$ ipython --no-banner

In [1]: import numpy as np

In [2]: from numpy import linalg as LA

In [3]: np.set_printoptions(suppress=True, linewidth=200)

In [4]: def rd(a):
   ...:     return np.round(a, 2) + 0
   ...: 

In [5]: A = np.loadtxt("arr.csv", delimiter=",")

In [6]: rd(A)
Out[6]: 
array([[0.08, 0.1 , 0.08, 0.13, 0.13, 0.15, 0.13, 0.  , 0.21],
       [0.17, 0.06, 0.02, 0.04, 0.15, 0.13, 0.15, 0.11, 0.17],
       [0.18, 0.26, 0.12, 0.03, 0.06, 0.09, 0.26, 0.  , 0.  ],
       [0.04, 0.12, 0.14, 0.08, 0.16, 0.08, 0.14, 0.12, 0.12],
       [0.17, 0.12, 0.12, 0.05, 0.12, 0.17, 0.12, 0.  , 0.12],
       [0.16, 0.07, 0.05, 0.12, 0.07, 0.21, 0.09, 0.14, 0.09],
       [0.09, 0.05, 0.05, 0.16, 0.14, 0.16, 0.23, 0.09, 0.02],
       [0.21, 0.21, 0.07, 0.09, 0.05, 0.12, 0.05, 0.05, 0.16],
       [0.19, 0.02, 0.17, 0.07, 0.02, 0.1 , 0.19, 0.02, 0.21]])

In [7]: u = np.array([6, 6, 4, 7, 6, 0, 7, 0, 8])

In [8]: Y = A + np.outer(u, np.eye(9)[1])

In [9]: LA.matrix_rank(LA.inv(Y) - LA.inv(A), tol=1e-8)
Out[9]: np.int64(1)

In [10]: LA.matrix_rank(Y - A)
Out[10]: np.int64(1)

In [11]: rd(Y)
Out[11]: 
array([[0.08, 6.1 , 0.08, 0.13, 0.13, 0.15, 0.13, 0.  , 0.21],
       [0.17, 6.06, 0.02, 0.04, 0.15, 0.13, 0.15, 0.11, 0.17],
       [0.18, 4.26, 0.12, 0.03, 0.06, 0.09, 0.26, 0.  , 0.  ],
       [0.04, 7.12, 0.14, 0.08, 0.16, 0.08, 0.14, 0.12, 0.12],
       [0.17, 6.12, 0.12, 0.05, 0.12, 0.17, 0.12, 0.  , 0.12],
       [0.16, 0.07, 0.05, 0.12, 0.07, 0.21, 0.09, 0.14, 0.09],
       [0.09, 7.05, 0.05, 0.16, 0.14, 0.16, 0.23, 0.09, 0.02],
       [0.21, 0.21, 0.07, 0.09, 0.05, 0.12, 0.05, 0.05, 0.16],
       [0.19, 8.02, 0.17, 0.07, 0.02, 0.1 , 0.19, 0.02, 0.21]])

In [12]: Y = LA.inv(A)

In [13]: rd(LA.inv(Y))
Out[13]: 
array([[0.08, 0.1 , 0.08, 0.13, 0.13, 0.15, 0.13, 0.  , 0.21],
       [0.17, 0.06, 0.02, 0.04, 0.15, 0.13, 0.15, 0.11, 0.17],
       [0.18, 0.26, 0.12, 0.03, 0.06, 0.09, 0.26, 0.  , 0.  ],
       [0.04, 0.12, 0.14, 0.08, 0.16, 0.08, 0.14, 0.12, 0.12],
       [0.17, 0.12, 0.12, 0.05, 0.12, 0.17, 0.12, 0.  , 0.12],
       [0.16, 0.07, 0.05, 0.12, 0.07, 0.21, 0.09, 0.14, 0.09],
       [0.09, 0.05, 0.05, 0.16, 0.14, 0.16, 0.23, 0.09, 0.02],
       [0.21, 0.21, 0.07, 0.09, 0.05, 0.12, 0.05, 0.05, 0.16],
       [0.19, 0.02, 0.17, 0.07, 0.02, 0.1 , 0.19, 0.02, 0.21]])

In [14]: np.allclose(Y, A.T)
Out[14]: False

In [15]: rd(LA.cond(A))
Out[15]: np.float64(27.7)

In [16]: blk = np.stack([A, 3 * A, A[::-1]])

In [17]: blk.shape
Out[17]: (3, 9, 9)

In [18]: print(rd(LA.det(blk)))
[0. 0. 0.]

In [19]: print(LA.matrix_rank(blk))
[9 9 9]

In [20]: print(rd(np.einsum("bij,cij->bc", blk, blk)))
[[ 1.32  3.96  1.06]
 [ 3.96 11.87  3.19]
 [ 1.06  3.19  1.32]]

In [21]: ang = np.radians(90)

In [22]: R = np.eye(9)

In [23]: R[1, 1] = R[2, 2] = np.cos(ang)

In [24]: R[1, 2], R[2, 1] = -np.sin(ang), np.sin(ang)

In [25]: print(rd(R))
[[ 1.  0.  0.  0.  0.  0.  0.  0.  0.]
 [ 0.  0. -1.  0.  0.  0.  0.  0.  0.]
 [ 0.  1.  0.  0.  0.  0.  0.  0.  0.]
 [ 0.  0.  0.  1.  0.  0.  0.  0.  0.]
 [ 0.  0.  0.  0.  1.  0.  0.  0.  0.]
 [ 0.  0.  0.  0.  0.  1.  0.  0.  0.]
 [ 0.  0.  0.  0.  0.  0.  1.  0.  0.]
 [ 0.  0.  0.  0.  0.  0.  0.  1.  0.]
 [ 0.  0.  0.  0.  0.  0.  0.  0.  1.]]

In [26]: Y = A @ R.T

In [27]: print(np.allclose(A @ A.T, Y @ Y.T))
True

In [28]: np.allclose(LA.norm(A, axis=1), LA.norm(Y, axis=1))
Out[28]: True

In [29]: rd(LA.det(R)), np.trace(R)
Out[29]: (np.float64(1.0), np.float64(7.0))

In [30]: rng = np.random.default_rng(146038)

In [31]: idx = rng.permutation(9)

In [32]: idx
Out[32]: array([6, 2, 0, 5, 8, 4, 7, 1, 3])

In [33]: Y = A[idx][:, idx]

In [34]: np.allclose(Y, A)
Out[34]: False

In [35]: rd(Y)
Out[35]: 
array([[0.23, 0.05, 0.09, 0.16, 0.02, 0.14, 0.09, 0.05, 0.16],
       [0.26, 0.12, 0.18, 0.09, 0.  , 0.06, 0.  , 0.26, 0.03],
       [0.13, 0.08, 0.08, 0.15, 0.21, 0.13, 0.  , 0.1 , 0.13],
       [0.09, 0.05, 0.16, 0.21, 0.09, 0.07, 0.14, 0.07, 0.12],
       [0.19, 0.17, 0.19, 0.1 , 0.21, 0.02, 0.02, 0.02, 0.07],
       [0.12, 0.12, 0.17, 0.17, 0.12, 0.12, 0.  , 0.12, 0.05],
       [0.05, 0.07, 0.21, 0.12, 0.16, 0.05, 0.05, 0.21, 0.09],
       [0.15, 0.02, 0.17, 0.13, 0.17, 0.15, 0.11, 0.06, 0.04],
       [0.14, 0.14, 0.04, 0.08, 0.12, 0.16, 0.12, 0.12, 0.08]])

In [36]: rd(np.diag(Y))
Out[36]: array([0.23, 0.12, 0.08, 0.21, 0.21, 0.12, 0.05, 0.06, 0.08])

In [37]: E = np.load("m.npy")

In [38]: E
Out[38]: 
array([[ 3.03,  3.02, -0.07,  2.98,  0.01,  0.02,  0.13,  2.93],
       [ 2.98,  2.96,  0.  ,  2.96, -0.02, -0.04, -0.01,  2.97],
       [ 2.96,  3.05, -0.06,  2.99,  0.  ,  0.06, -0.02,  2.98],
       [ 2.94,  2.97, -0.12,  3.03,  0.02,  0.01, -0.04,  2.97],
       [ 3.07,  3.03, -0.03,  2.98, -0.01, -0.02,  0.02,  3.05],
       [ 2.95,  2.98, -0.08,  2.94, -0.03,  0.05, -0.05,  3.  ],
       [ 3.01,  2.9 , -0.01,  2.96,  0.01,  0.05,  0.  ,  2.96],
       [ 3.05,  2.96, -0.04,  2.93,  0.06, -0.07,  0.12,  3.02],
       [ 2.94,  2.95,  0.03,  3.01, -0.07,  0.08, -0.01,  3.02],
       [ 3.01,  3.  ,  0.01,  2.95,  0.02, -0.04,  0.  ,  2.98],
       [-0.15,  0.01,  0.07,  2.91,  0.09,  2.  ,  1.04,  0.99],
       [-0.03, -0.01, -0.01,  2.95,  0.01,  2.02,  1.02,  0.94],
       [ 0.05,  0.02,  0.07,  3.07,  0.06,  1.99,  0.99,  1.02],
       [ 0.01, -0.06,  0.09,  3.  ,  0.05,  2.03,  0.99,  1.04],
       [-0.05, -0.04, -0.07,  3.03, -0.01,  1.99,  0.89,  1.04],
       [ 0.1 ,  0.07,  0.01,  3.03,  0.06,  2.03,  0.94,  0.95],
       [ 0.  ,  0.02, -0.03,  3.02,  0.09,  1.97,  1.  ,  0.96],
       [ 0.05,  0.05,  0.07,  3.02, -0.03,  1.95,  0.94,  1.01],
       [-0.07, -0.06,  0.06,  2.98, -0.01,  2.11,  1.03,  1.  ],
       [-0.03, -0.01, -0.04,  3.02,  0.07,  2.02,  0.91,  1.04],
       [ 0.98,  1.96,  3.05,  1.01,  0.  ,  2.02,  2.89,  2.05],
       [ 1.02,  2.  ,  2.97,  1.04, -0.03,  1.9 ,  3.03,  2.01],
       [ 0.99,  1.96,  2.99,  1.03,  0.05,  1.95,  3.04,  1.94],
       [ 1.07,  2.03,  2.97,  0.99,  0.03,  2.04,  3.03,  1.94],
       [ 0.95,  2.12,  3.01,  0.93,  0.05,  2.06,  2.99,  2.07],
       [ 0.99,  2.04,  3.01,  1.01, -0.02,  1.93,  2.99,  2.  ],
       [ 0.98,  1.97,  2.99,  1.01,  0.05,  1.98,  2.97,  1.96],
       [ 0.95,  1.97,  3.06,  1.06,  0.02,  1.93,  2.94,  2.  ],
       [ 0.98,  1.96,  2.98,  1.02,  0.05,  2.06,  3.05,  2.05],
       [ 0.99,  2.  ,  3.  ,  0.98,  0.04,  2.02,  3.07,  2.01]])

In [39]: cen = E - E.mean(axis=0)

In [40]: left, sv, Vt = LA.svd(cen, full_matrices=False)

In [41]: LA.matrix_rank(cen)
Out[41]: np.int64(8)

In [42]: np.abs(Vt[0]).argmax()
Out[42]: np.int64(6)

In [43]: rd(Vt[0] * np.sign(Vt[0, np.abs(Vt[0]).argmax()]))
Out[43]: array([-0.43, -0.28,  0.46, -0.29,  0.01,  0.38,  0.49, -0.24])

In [44]: np.abs(left[:, 0]).argmax()
Out[44]: np.int64(4)

In [45]: np.searchsorted(np.cumsum(sv ** 2) / (sv ** 2).sum(), 0.9) + 1
Out[45]: np.int64(2)

In [46]: cen = (E - E.mean(axis=0)) / E.std(axis=0)

In [47]: np.argwhere(np.abs(cen) > 2)
Out[47]: array([[8, 4]])

In [48]: b = LA.lstsq(np.delete(cen, 1, axis=1), cen[:, 1])[0]

In [49]: np.abs(b).argmax()
Out[49]: np.int64(0)

In [50]: rd(1 - np.var(cen[:, 1] - np.delete(cen, 1, axis=1) @ b))
Out[50]: np.float64(1.0)

In [51]: rd(b)
Out[51]: array([ 0.62, -0.06, -0.55,  0.  , -0.1 , -0.13,  0.23])

In [52]: def softmax(z):
    ...:     e = np.exp(z - z.max(axis=-1, keepdims=True))
    ...:     return e / e.sum(axis=-1, keepdims=True)
    ...: 

In [53]: rd(softmax(A[3] + -1))
Out[53]: array([0.1 , 0.11, 0.11, 0.11, 0.12, 0.11, 0.11, 0.11, 0.11])

In [54]: rd(softmax(10 * A[3]))
Out[54]: array([0.05, 0.11, 0.14, 0.08, 0.17, 0.08, 0.14, 0.11, 0.11])

In [55]: rd(softmax(A[3]))
Out[55]: array([0.1 , 0.11, 0.11, 0.11, 0.12, 0.11, 0.11, 0.11, 0.11])

In [56]: att = A @ A.T / np.sqrt(9)

In [57]: rd(softmax(att))
Out[57]: 
array([[0.11, 0.11, 0.11, 0.11, 0.11, 0.11, 0.11, 0.11, 0.11],
       [0.11, 0.11, 0.11, 0.11, 0.11, 0.11, 0.11, 0.11, 0.11],
       [0.11, 0.11, 0.11, 0.11, 0.11, 0.11, 0.11, 0.11, 0.11],
       [0.11, 0.11, 0.11, 0.11, 0.11, 0.11, 0.11, 0.11, 0.11],
       [0.11, 0.11, 0.11, 0.11, 0.11, 0.11, 0.11, 0.11, 0.11],
       [0.11, 0.11, 0.11, 0.11, 0.11, 0.11, 0.11, 0.11, 0.11],
       [0.11, 0.11, 0.11, 0.11, 0.11, 0.11, 0.11, 0.11, 0.11],
       [0.11, 0.11, 0.11, 0.11, 0.11, 0.11, 0.11, 0.11, 0.11],
       [0.11, 0.11, 0.11, 0.11, 0.11, 0.11, 0.11, 0.11, 0.11]])

In [58]: rd(softmax(att + np.triu(np.full(att.shape, -np.inf), 1)))
Out[58]: 
array([[1.  , 0.  , 0.  , 0.  , 0.  , 0.  , 0.  , 0.  , 0.  ],
       [0.5 , 0.5 , 0.  , 0.  , 0.  , 0.  , 0.  , 0.  , 0.  ],
       [0.33, 0.33, 0.34, 0.  , 0.  , 0.  , 0.  , 0.  , 0.  ],
       [0.25, 0.25, 0.25, 0.25, 0.  , 0.  , 0.  , 0.  , 0.  ],
       [0.2 , 0.2 , 0.2 , 0.2 , 0.2 , 0.  , 0.  , 0.  , 0.  ],
       [0.17, 0.17, 0.17, 0.17, 0.17, 0.17, 0.  , 0.  , 0.  ],
       [0.14, 0.14, 0.14, 0.14, 0.14, 0.14, 0.14, 0.  , 0.  ],
       [0.13, 0.12, 0.13, 0.12, 0.13, 0.12, 0.12, 0.13, 0.  ],
       [0.11, 0.11, 0.11, 0.11, 0.11, 0.11, 0.11, 0.11, 0.11]])

In [59]: softmax(att).round(6).argmax(axis=1)
Out[59]: array([0, 1, 2, 3, 4, 5, 6, 7, 8])

In [60]: np.argsort(-LA.norm(E, axis=0).round(6), kind="stable")[:3]
Out[60]: array([3, 7, 1])

In [61]: rd(np.abs(LA.svd(E)[2][-1]))
Out[61]: array([0.04, 0.09, 0.33, 0.15, 0.85, 0.01, 0.32, 0.2 ])

In [62]: [round(float(x), 2) for x in LA.svd(E, compute_uv=False)[:3]]
Out[62]: [24.16, 12.63, 9.13]

In [63]: rd(LA.norm(E, 2) / LA.norm(E))
Out[63]: np.float64(0.84)

In [64]: LA.matrix_rank(E, rtol=0.1)
Out[64]: np.int64(3)

In [65]: data = np.load("layer14.npy")

In [66]: data
Out[66]: 
array([[-10, -10,   5,   5],
       [ -4, -10,   2,   5],
       [ -5,  -5,  10,  10],
       [ -2,  -5,   4,  10]])

In [67]: ev, evecs = LA.eig(data)

In [68]: rd(np.sort(LA.eigvals(data @ data)))
Out[68]: array([ 10.13,  10.13, 199.87, 199.87])

In [69]: print(rd(np.sort(LA.eigvals(data.T))))
[-14.14  -3.18   3.18  14.14]

In [70]: rd(np.sort(LA.eigvals(LA.inv(data))))
Out[70]: array([-0.31, -0.07,  0.07,  0.31])

In [71]: feats = np.array([[1.03, 0.12, 0.82, -0.92],
    ...:     [1.66, -2.4, 0.28, -1.44],
    ...:     [1.16, -3.64, -0.91, -1.03],
    ...:     [0.78, -1.92, 0.06, -0.62]])

In [72]: rd(softmax(feats[2]))
Out[72]: array([0.8 , 0.01, 0.1 , 0.09])

In [73]: rd(softmax(10 * feats[2]))
Out[73]: array([1., 0., 0., 0.])

In [74]: att = feats @ feats.T / np.sqrt(4)

In [75]: softmax(att).round(6).argmax(axis=1)
Out[75]: array([1, 2, 2, 2])

In [76]: rd(softmax(att))
Out[76]: 
array([[0.32, 0.38, 0.14, 0.16],
       [0.01, 0.33, 0.61, 0.05],
       [0.  , 0.09, 0.89, 0.02],
       [0.02, 0.27, 0.62, 0.09]])

In [77]: rd(softmax(att + np.triu(np.full(att.shape, -np.inf), 1)))
Out[77]: 
array([[1.  , 0.  , 0.  , 0.  ],
       [0.02, 0.98, 0.  , 0.  ],
       [0.  , 0.09, 0.91, 0.  ],
       [0.02, 0.27, 0.62, 0.09]])

In [78]: left, sv, Vt = LA.svd(feats)

In [79]: evecs = Vt[:(sv > 1e-8).sum()]

In [80]: x0 = feats[3] + -3 * feats[1] + rng.integers(2) * np.eye(4)[0]

In [81]: print(rd(x0))
[-4.2   5.28 -0.78  3.7 ]

In [82]: np.allclose(evecs.T @ evecs @ x0, x0)
Out[82]: True

In [83]: LA.matrix_rank(np.vstack([feats, x0]))
Out[83]: np.int64(3)

In [84]: rd(np.diag(evecs.T @ evecs))
Out[84]: array([0.5 , 1.  , 0.99, 0.52])

In [85]: rd(evecs.T @ evecs)
Out[85]: 
array([[ 0.5 , -0.04,  0.09, -0.49],
       [-0.04,  1.  ,  0.01, -0.04],
       [ 0.09,  0.01,  0.99,  0.08],
       [-0.49, -0.04,  0.08,  0.52]])

In [86]: P = np.triu(np.array([[1, 1, 3, 2], [2, 1, 0, 0], [3, 2, 3, 1], [2, 0, 0, 2]]), 1) + np.eye(4)

In [87]: Y = P @ feats @ LA.inv(P)

In [88]: rd(Y)
Out[88]: 
array([[  7.73, -24.77, -24.7 ,   2.55],
       [  1.66,  -4.06,  -4.7 ,  -0.06],
       [  1.94,  -7.5 ,  -6.67,   1.14],
       [  0.78,  -2.7 ,  -2.28,   0.1 ]])

In [89]: rd(LA.det(Y))
Out[89]: np.float64(0.0)

In [90]: ang = np.deg2rad(72)

In [91]: M = np.eye(4)

In [92]: M[np.ix_([2, 1], [2, 1])] = [[np.cos(ang), -np.sin(ang)], [np.sin(ang), np.cos(ang)]]

In [93]: rd(M)
Out[93]: 
array([[ 1.  ,  0.  ,  0.  ,  0.  ],
       [ 0.  ,  0.31,  0.95,  0.  ],
       [ 0.  , -0.95,  0.31,  0.  ],
       [ 0.  ,  0.  ,  0.  ,  1.  ]])

In [94]: M[:, 1] @ M[:, 0]
Out[94]: np.float64(0.0)

In [95]: rd(LA.norm(M, axis=0))
Out[95]: array([1., 1., 1., 1.])

In [96]: rd(LA.pinv(M))
Out[96]: 
array([[ 1.  ,  0.  ,  0.  ,  0.  ],
       [ 0.  ,  0.31, -0.95,  0.  ],
       [ 0.  ,  0.95,  0.31,  0.  ],
       [ 0.  ,  0.  ,  0.  ,  1.  ]])

In [97]: x0 = np.array([8, 8, 8, 7])

In [98]: print(rd(np.abs(LA.eigvals(M))))
[1. 1. 1. 1.]

In [99]: rd(LA.inv(M))
Out[99]: 
array([[ 1.  ,  0.  ,  0.  ,  0.  ],
       [ 0.  ,  0.31, -0.95,  0.  ],
       [ 0.  ,  0.95,  0.31,  0.  ],
       [ 0.  ,  0.  ,  0.  ,  1.  ]])

In [100]: rd(LA.det(M))
Out[100]: np.float64(1.0)

In [101]: rd((M + M.T) / 2)
Out[101]: 
array([[1.  , 0.  , 0.  , 0.  ],
       [0.  , 0.31, 0.  , 0.  ],
       [0.  , 0.  , 0.31, 0.  ],
       [0.  , 0.  , 0.  , 1.  ]])

In [102]: M.inv()
Traceback (most recent call last):
  Cell In[102], line 1
    M.inv()
AttributeError: 'numpy.ndarray' object has no attribute 'inv'


In [103]: rd(np.sort(np.abs(LA.eigvals(M))))
Out[103]: array([1., 1., 1., 1.])

In [104]: print(rd(LA.matrix_power(M, 2)))
[[ 1.    0.    0.    0.  ]
 [ 0.   -0.81  0.59  0.  ]
 [ 0.   -0.59 -0.81  0.  ]
 [ 0.    0.    0.    1.  ]]

In [105]: rd(M @ M)
Out[105]: 
array([[ 1.  ,  0.  ,  0.  ,  0.  ],
       [ 0.  , -0.81,  0.59,  0.  ],
       [ 0.  , -0.59, -0.81,  0.  ],
       [ 0.  ,  0.  ,  0.  ,  1.  ]])

In [106]: print(np.allclose(M, M.T))
False

In [107]: print(rd(LA.norm(M, axis=1)))
[1. 1. 1. 1.]

In [108]: rd(LA.norm(M, 1)), rd(LA.norm(M, np.inf))
Out[108]: (np.float64(1.26), np.float64(1.26))

In [109]: rd(LA.norm(M[2] - M[0]))
Out[109]: np.float64(1.41)

In [110]: rd(LA.norm(M[2], 1)), rd(LA.norm(M[2], np.inf))
Out[110]: (np.float64(1.26), np.float64(0.95))

In [111]: rd(LA.norm(M) ** 2 / LA.norm(M, 2) ** 2)
Out[111]: np.float64(4.0)

In [112]: rd(LA.norm(M, "nuc"))
Out[112]: np.float64(4.0)

In [113]: rd(LA.norm(M, axis=0))
Out[113]: array([1., 1., 1., 1.])
